$ python -q
>>> import numpy as np
>>> import numpy.linalg as la
>>> np.set_printoptions(suppress=True, linewidth=140)
>>> def rd(a):
...     return np.round(a, 2) + 0
... 
>>> feats = np.loadtxt("test17.csv", delimiter=",")
>>> print(rd(feats))
[[0.12 0.88 0.  ]
 [0.38 0.25 0.38]
 [0.29 0.57 0.14]]
>>> A2 = la.inv(feats)
>>> print(rd(la.slogdet(feats)[0]))
1.0
>>> print(rd(la.inv(A2)))
[[0.12 0.87 0.  ]
 [0.38 0.25 0.38]
 [0.29 0.57 0.14]]
>>> rng = np.random.default_rng(24)
>>> idx = rng.permutation(3)
>>> A2 = feats[:, idx] * rng.choice([-1, 1], 3)
>>> print(rd(A2))
[[ 0.88  0.    0.12]
 [ 0.25 -0.38  0.38]
 [ 0.57 -0.14  0.29]]
>>> U, _, VT = la.svd(feats.T @ A2)
>>> print(idx)
[1 2 0]
>>> M = np.load("out2.npy")
>>> print(M)
[[-3  0  0  0]
 [ 0  0 -1  0]
 [ 0 -2  0  0]
 [ 0  0  0 -3]]
>>> # splits into 3 blocks
>>> ev, evecs = la.eig(M)
>>> print(rd(ev))
[ 1.41 -1.41 -3.   -3.  ]
>>> print(rd(np.sort(la.eigvals(la.inv(M)))))
[-0.71 -0.33 -0.33  0.71]
>>> print(rd(np.sort(np.abs(la.eigvals(M)))))
[1.41 1.41 3.   3.  ]
>>> print(la.matrix_power(M, 4))
[[81  0  0  0]
 [ 0  4  0  0]
 [ 0  0  4  0]
 [ 0  0  0 81]]
>>> K = np.load("case1.npy")
>>> print(K)
[[12 12  5]
 [ 1  1 -6]
 [ 6  6 -1]
 [11 11  4]]
>>> w1 = np.array([[5, 2], [-5, -5], [-2, 4]])
>>> b = np.array([0, -2])
>>> act = np.maximum(feats @ w1 + b, 0)
>>> print((act > 0).mean(axis=0))
[0. 0.]
>>> print(la.matrix_rank(act))
0
>>> basis = np.array([[0, 2], [1, 2]])
>>> print((act @ basis).round(6).argmax(axis=1))
[0 0 0]
>>> print(w1 @ basis)
[[  2  14]
 [ -5 -20]
 [  4   4]]
